In [1]: import numpy as np

In [2]: import numpy.linalg as la

In [3]: np.set_printoptions(precision=2, suppress=True, linewidth=160, legacy="1.25")

In [4]: arr = np.load("data.npy")

In [5]: print(arr)
[[0.5  0.25 0.25 0.  ]
 [0.   1.   0.   0.  ]
 [0.   0.5  0.5  0.  ]
 [0.   0.   0.5  0.5 ]]

In [6]: # a transition matrix

In [7]: O, r_ = la.qr(arr)

In [8]: print(np.round(O.T @ O, 2) + 0)
[[1. 0. 0. 0.]
 [0. 1. 0. 0.]
 [0. 0. 1. 0.]
 [0. 0. 0. 1.]]

In [9]: print(r_)
[[ 0.5   0.25  0.25  0.  ]
 [ 0.   -1.12 -0.22  0.  ]
 [ 0.    0.   -0.67 -0.37]
 [ 0.    0.    0.    0.33]]

In [10]: print(np.round(O @ r_, 2) + 0)
[[0.5  0.25 0.25 0.  ]
 [0.   1.   0.   0.  ]
 [0.   0.5  0.5  0.  ]
 [0.   0.   0.5  0.5 ]]

In [11]: out = np.array([[0.7, 1.2], [0.6, 1.3], [-2.1, 0.4]])

In [12]: Z = np.array([[-0.5, 1.1, 0.2, 0.4], [-0.3, -2.6, -0.3, 1.8]])

In [13]: W0 = out @ Z

In [14]: print(W0)
[[-0.71 -2.35 -0.22  2.44]
 [-0.69 -2.72 -0.27  2.58]
 [ 0.93 -3.35 -0.54 -0.12]]

In [15]: # null space of dimension 2

In [16]: print(round(float(la.norm(W0, 2) / la.norm(W0)), 2))
0.91

In [17]: print(np.argsort(-la.norm(W0, axis=0).round(6), kind="stable")[:3])
[1 3 0]

In [18]: print(la.cond(W0) > 100)
True

In [19]: print(la.matrix_rank(W0, rtol=0.1))
2

In [20]: print([round(float(x), 2) for x in la.svd(W0, compute_uv=False)[:3]])
[5.7, 2.55, 0.0]

In [21]: gram = W0.T @ W0

In [22]: print((W0 @ W0.T).shape)
(3, 3)

In [23]: print(gram)
[[  1.85   0.43  -0.16  -3.62]
 [  0.43  24.14   3.06 -12.35]
 [ -0.16   3.06   0.41  -1.17]
 [ -3.62 -12.35  -1.17  12.62]]

In [24]: print(np.allclose(gram, gram.T))
True

In [25]: print(round(float(np.trace(gram)), 2), round(float((W0 ** 2).sum()), 2))
39.03 39.03

In [26]: print(np.round(la.eigvalsh(gram)[::-1], 2) + 0)
[32.5   6.52  0.    0.  ]
